In [1]: import numpy as np

In [2]: import numpy.linalg as la

In [3]: np.set_printoptions(precision=3, suppress=True, linewidth=100)

In [4]: other = np.array([[-2, -2, 1, 2],
   ...:     [1, -1, -3, 1],
   ...:     [-2, 0, 2, 0],
   ...:     [2, -1, 1, 0],
   ...:     [-1, 0, -1, -3],
   ...:     [3, -3, -1, 1],
   ...:     [-1, 3, -2, 1]])

In [5]: K = other.T @ other

In [6]: K
Out[6]: 
array([[ 24, -11,  -7,   2],
       [-11,  24,  -3,  -5],
       [ -7,  -3,  21,  -1],
       [  2,  -5,  -1,  16]])

In [7]: evals, evecs = la.eig(K)

In [8]: np.sort(la.eigvals(la.inv(K)))
Out[8]: array([0.027, 0.04 , 0.065, 0.122])

In [9]: round(float(np.prod(evals)), 3)
Out[9]: 113760.0

In [10]: np.sort(la.eigvals(K.T))
Out[10]: array([ 8.178, 15.28 , 24.733, 36.809])

In [11]: evals, evecs = la.eigh(K)

In [12]: x0 = np.array([2, -1, 0, -1])

In [13]: x0 @ K @ x0
Out[13]: np.int64(162)

In [14]: J = np.array([[1.0, 0.0, 0.0, 0.0, 0.0, 0.0],
    ...:     [0.0, 1.0, 0.0, 0.0, 0.0, 0.0],
    ...:     [0.0, 0.0, 0.0, 0.0, 0.0, -1.0],
    ...:     [0.0, 0.0, 0.0, 1.0, 0.0, 0.0],
    ...:     [0.0, 0.0, 0.0, 0.0, 1.0, 0.0],
    ...:     [0.0, 0.0, 1.0, 0.0, 0.0, 0.0]])

In [15]: C2 = J.T @ J

In [16]: (J @ J.T).shape
Out[16]: (6, 6)

In [17]: la.matrix_rank(C2)
Out[17]: np.int64(6)

In [18]: la.svd(J, compute_uv=False) ** 2
Out[18]: array([1., 1., 1., 1., 1., 1.])

In [19]: la.eigvalsh(C2)[::-1]
Out[19]: array([1., 1., 1., 1., 1., 1.])

In [20]: C2
Out[20]: 
array([[1., 0., 0., 0., 0., 0.],
       [0., 1., 0., 0., 0., 0.],
       [0., 0., 1., 0., 0., 0.],
       [0., 0., 0., 1., 0., 0.],
       [0., 0., 0., 0., 1., 0.],
       [0., 0., 0., 0., 0., 1.]])
